$ python -q
>>> import numpy as np
>>> np.set_printoptions(precision=1, suppress=True, linewidth=120, sign=" ")
>>> m1 = np.load("arr.npy")
>>> m1
array([[-2,  0, -1],
       [ 0,  0,  0],
       [ 3, -2,  1],
       [ 5, -1,  4],
       [ 5, -1,  4],
       [ 0,  0,  0],
       [-2,  0, -1],
       [ 0,  0,  0],
       [ 0,  0,  0],
       [ 0,  0,  0],
       [ 2,  1,  3],
       [ 0,  0,  0],
       [ 0,  0,  0],
       [ 0,  0,  0],
       [ 2,  1,  3],
       [ 0,  0,  0],
       [ 0,  0,  0]])
>>> # rows 3 and 4 are equal
>>> Xc = m1 - m1.mean(axis=0)
>>> left, sigma, Vt = np.linalg.svd(Xc, full_matrices=False)
>>> round(float((sigma ** 2).sum() ** 2 / (sigma ** 4).sum()), 1)
1.2
>>> np.abs(Vt[0]).argmax()
np.int64(0)
>>> np.round(sigma ** 2 / (sigma ** 2).sum(), 1) + 0
array([ 0.9,  0.1,  0. ])
>>> Xc = (m1 - m1.mean(axis=0)) / m1.std(axis=0)
>>> np.argwhere(np.abs(Xc) > 2)
array([[ 2,  1],
       [ 3,  0],
       [ 3,  2],
       [ 4,  0],
       [ 4,  2]])
>>> Xc.std(axis=0)
array([ 1.,  1.,  1.])
>>> coef = np.linalg.lstsq(np.delete(Xc, 1, axis=1), Xc[:, 1])[0]
>>> round(1 - np.var(Xc[:, 1] - np.delete(Xc, 1, axis=1) @ coef), 1)
np.float64(0.8)
>>> np.abs(coef).argmax()
np.int64(0)
>>> rng = np.random.default_rng(343099)
>>> W0 = np.triu(rng.random((3, 3)) < 0.8, 1).astype(int)
>>> W0 = W0 + W0.T
>>> W0
array([[ 0,  0,  0],
       [ 0,  0,  0],
       [ 0,  0,  0]])
>>> D = np.linalg.norm(m1[:, None] - m1[None], axis=-1)
>>> D[14]
array([ 5.7,  3.7,  3.7,  3.7,  3.7,  3.7,  5.7,  3.7,  3.7,  3.7,  0. ,  3.7,  3.7,  3.7,  0. ,  3.7,  3.7])
>>> (D + 1e9 * np.eye(17)).round(6).argmin(axis=1)
array([  6,   5,   1,   4,   3,   1,   0,   1,   1,   1,  14,   1,   1,   1,  10,   1,   1])
>>> np.flatnonzero(D[14] < D.mean() / 2)
array([ 10,  14])
>>> D[:5, :5]
array([[ 0. ,  2.2,  5.7,  8.7,  8.7],
       [ 2.2,  0. ,  3.7,  6.5,  6.5],
       [ 5.7,  3.7,  0. ,  3.7,  3.7],
       [ 8.7,  6.5,  3.7,  0. ,  0. ],
       [ 8.7,  6.5,  3.7,  0. ,  0. ]])
>>> np.linalg.norm(m1, axis=1)
array([ 2.2,  0. ,  3.7,  6.5,  6.5,  0. ,  2.2,  0. ,  0. ,  0. ,  3.7,  0. ,  0. ,  0. ,  3.7,  0. ,  0. ])
>>> np.unravel_index(D.round(6).argmax(), D.shape)
(np.int64(0), np.int64(3))
>>> A = np.load("layer2.npy")
>>> A
array([[ 2,  0,  0,  0],
       [ 0,  4,  0,  0],
       [ 0,  0,  5,  0],
       [ 0,  0,  0,  2]])
>>> out = m1[0, 0] * m1[1:] - np.outer(m1[1:, 0], m1[0])
>>> out
array([[ 0,  0,  0],
       [ 0,  4,  1],
       [ 0,  2, -3],
       [ 0,  2, -3],
       [ 0,  0,  0],
       [ 0,  0,  0],
       [ 0,  0,  0],
       [ 0,  0,  0],
       [ 0,  0,  0],
       [ 0, -2, -4],
       [ 0,  0,  0],
       [ 0,  0,  0],
       [ 0,  0,  0],
       [ 0, -2, -4],
       [ 0,  0,  0],
       [ 0,  0,  0]])
>>> np.linalg.matrix_rank(out), np.linalg.matrix_rank(m1)
(np.int64(2), np.int64(3))
>>> m1[:, 0] / m1[0, 0]
array([ 1. , -0. , -1.5, -2.5, -2.5, -0. ,  1. , -0. , -0. , -0. , -1. , -0. , -0. , -0. , -1. , -0. , -0. ])
>>> np.linalg.svd(A, compute_uv=False)
array([ 5.,  4.,  2.,  2.])
>>> A[:, 0] @ A[:, 1]
np.int64(0)
>>> Q, R = np.linalg.qr(A)
>>> Q.T @ Q
array([[ 1.,  0.,  0.,  0.],
       [ 0.,  1.,  0.,  0.],
       [ 0.,  0.,  1.,  0.],
       [ 0.,  0.,  0.,  1.]])
>>> vals, V = np.linalg.eigh(A)
>>> np.linalg.svd(A, compute_uv=False)
array([ 5.,  4.,  2.,  2.])
>>> vals.sum(), np.trace(A)
(np.float64(13.0), np.int64(13))
>>> V.T @ A @ V
array([[ 2.,  0.,  0.,  0.],
       [ 0.,  2.,  0.,  0.],
       [ 0.,  0.,  4.,  0.],
       [ 0.,  0.,  0.,  5.]])
>>> (vals > 1e-8).sum(), (vals < -1e-8).sum()
(np.int64(4), np.int64(0))
>>> np.abs(V[:, -1]).round(6).argmax()
np.int64(2)
>>> basis = m1[[0, 14]].astype(float)
>>> for _ in range(4):
...     lab = np.linalg.norm(m1[:, None] - basis, axis=-1).argmin(axis=1)
...     basis = np.array([m1[lab == j].mean(axis=0) for j in range(2)])
... 
>>> lab
array([ 0,  0,  1,  1,  1,  0,  0,  0,  0,  0,  1,  0,  0,  0,  1,  0,  0])
>>> basis
array([[-0.3,  0. , -0.2],
       [ 3.4, -0.4,  3. ]])
>>> np.abs(basis[1] - basis[0]).argmax()
np.int64(0)
>>> feats = np.load("x.npy")
>>> feats
array([[ 0., -3.,  1.],
       [-3.,  0.,  0.],
       [ 1.,  0.,  0.]])
>>> # symmetric
>>> W1 = np.array([[-5, -1, 3, -4], [0, -2, -4, -3], [0, -5, -5, 0]])
>>> coef = np.array([5, 8, 0, 4])
>>> hid = np.maximum(feats @ W1 + coef, 0)
>>> (hid > 0).mean(axis=0)
array([ 0.7,  1. ,  0.7,  0.7])
>>> (hid > 0).astype(int)
array([[ 1,  1,  1,  1],
       [ 1,  1,  0,  1],
       [ 0,  1,  1,  0]])
>>> hid
array([[  5.,   9.,   7.,  13.],
       [ 20.,  11.,   0.,  16.],
       [  0.,   7.,   3.,   0.]])
>>> basis = np.array([[-4, 4, -9], [6, 0, 2], [9, -8, -6], [-6, -3, -7]])
>>> (hid @ basis).round(6).argmax(axis=1)
array([ 0,  1,  0])
>>> hid @ basis
array([[  19.,  -75., -160.],
       [-110.,   32., -270.],
       [  69.,  -24.,   -4.]])
>>> mat = np.load("data.npy")
>>> mat
array([[ 4,  0,  0],
       [ 3, -5,  0],
       [ 0,  0,  3]])
>>> # splits into 2 blocks
>>> round(float(np.linalg.det(mat)), 1)
-60.0
>>> lab = rng.permutation(3)
>>> out = mat[:, lab] * rng.choice([-1, 1], 3)
>>> out
array([[ 0, -4,  0],
       [ 0, -3, -5],
       [ 3,  0,  0]])
>>> left, _, Vt = np.linalg.svd(mat.T @ out)
>>> np.round(np.linalg.lstsq(mat, out)[0], 1) + 0
array([[ 0., -1.,  0.],
       [ 0.,  0.,  1.],
       [ 1.,  0.,  0.]])
>>> lab
array([ 2,  0,  1])
>>> E = np.array([[2.0, 1.0, 0.0], [0.0, 2.0, 1.0], [0.0, 0.0, 2.0]])
>>> # triangular: eigenvalues sit on the diagonal
>>> round(np.linalg.eigvals(E).sum().real, 1)
np.float64(6.0)
>>> np.linalg.eigvals(E)
array([ 2.,  2.,  2.])
>>> np.poly(E)
array([ 1., -6., 12., -8.])
>>> np.prod(np.diag(E)), round(float(np.linalg.det(E)), 1)
(np.float64(8.0), 8.0)
>>> np.linalg.matrix_rank(E - E[0, 0] * np.eye(3))
np.int64(2)
>>> [int(np.linalg.matrix_rank(np.linalg.matrix_power(E, p))) for p in range(1, 4)]
[3, 3, 3]
>>> E @ E
array([[ 4.,  4.,  1.],
       [ 0.,  4.,  4.],
       [ 0.,  0.,  4.]])
>>> arr = np.load("a.npy")
>>> arr
array([[ 1,  3,  0,  2],
       [ 1,  0,  1,  0],
       [ 1,  3,  0,  2],
       [ 2,  1,  3,  0]])
>>> # rows 0 and 2 are equal
>>> np.linalg.matrix_rank(arr, rtol=0.1)
np.int64(2)
>>> [round(float(x), 1) for x in np.linalg.svd(arr, compute_uv=False)[:3]]
[5.6, 3.5, 0.4]
>>> round(float(np.linalg.norm(arr, 2) / np.linalg.norm(arr)), 1)
0.8
>>> np.linalg.cond(arr) > 100
np.True_
>>> lab = rng.permutation(4)
>>> lab
array([ 2,  1,  3,  0])
>>> out = arr[lab][:, lab]
>>> np.diag(out)
array([ 0,  0,  0,  1])
>>> round(float(np.linalg.det(out)), 1), round(np.linalg.det(arr[lab]), 1)
(0.0, np.float64(0.0))
>>> np.linalg.norm(arr, axis=0)
array([ 2.6,  4.4,  3.2,  2.8])
>>> np.linalg.norm(arr, axis=1).argmax()
np.int64(0)
>>> round(np.linalg.norm(arr, 1), 1), round(np.linalg.norm(arr, np.inf), 1)
(np.float64(7.0), np.float64(6.0))
>>> np.linalg.norm(arr, axis=1)
array([ 3.7,  1.4,  3.7,  3.7])
>>> J = np.loadtxt("w.csv", delimiter=",")
>>> J
array([[ 2.,  3.,  3.],
       [ 2.,  0.,  0.],
       [ 1.,  2.,  2.]])
>>> # columns 1 and 2 are equal
>>> left, sigma, Vt = np.linalg.svd(J)
>>> V = Vt[:(sigma > 1e-8).sum()]
>>> x0 = J[2] + -2 * J[0] + rng.integers(2) * np.eye(3)[1]
>>> x0
array([-3., -3., -4.])
>>> np.linalg.matrix_rank(np.vstack([J, x0]))
np.int64(3)
>>> round(np.linalg.norm(x0 - V.T @ V @ x0), 1)
np.float64(0.7)
>>> np.allclose(V.T @ V @ x0, x0)
False
>>> np.round(V.T @ V, 1) + 0
array([[ 1. ,  0. ,  0. ],
       [ 0. ,  0.5,  0.5],
       [ 0. ,  0.5,  0.5]])
>>> r0, v = J[1], J[2]
>>> r0 @ v
np.float64(2.0)
>>> p = (r0 @ v) / (r0 @ r0) * r0
>>> p
array([ 1.,  0.,  0.])
>>> round(float(np.linalg.norm(r0 + v) ** 2 + np.linalg.norm(r0 - v) ** 2), 1)
26.0
>>> np.linalg.matrix_rank(np.outer(r0, v))
np.int64(1)
>>> hat = np.triu(np.array([[-2, -1, 2], [1, -1, -2], [0, -1, 1]]), 1) + np.eye(3)
>>> out = hat @ J @ np.linalg.inv(hat)
>>> np.round(np.linalg.det(out), 1)
np.float64(0.0)
>>> np.linalg.matrix_rank(out)
np.int64(2)
>>> np.round(np.poly(out), 1) + 0
array([ 1., -4., -5.,  0.])
>>> left, sigma, Vt = np.linalg.svd(J)
>>> np.argmax(sigma[:-1] / (sigma[1:] + 1e-6)) + 1
np.int64(2)
>>> sigma.round(1) + 0
array([ 5.6,  1.8,  0. ])
>>> out = left[:, :2] @ np.diag(sigma[:2]) @ Vt[:2]
>>> np.round(np.linalg.norm(J - out, 2), 1), np.round(sigma[2], 1)
(np.float64(0.0), np.float64(0.0))
>>> np.linalg.matrix_rank(J, rtol=0.05)
np.int64(2)
>>> out.round(1) + 0
array([[ 2.,  3.,  3.],
       [ 2.,  0.,  0.],
       [ 1.,  2.,  2.]])
>>> out = np.array([[-5, 2], [-3, 2]])
>>> basis = np.kron(out, J)
>>> basis
array([[-10., -15., -15.,   4.,   6.,   6.],
       [-10.,  -0.,  -0.,   4.,   0.,   0.],
       [ -5., -10., -10.,   2.,   4.,   4.],
       [ -6.,  -9.,  -9.,   4.,   6.,   6.],
       [ -6.,  -0.,  -0.,   4.,   0.,   0.],
       [ -3.,  -6.,  -6.,   2.,   4.,   4.]])
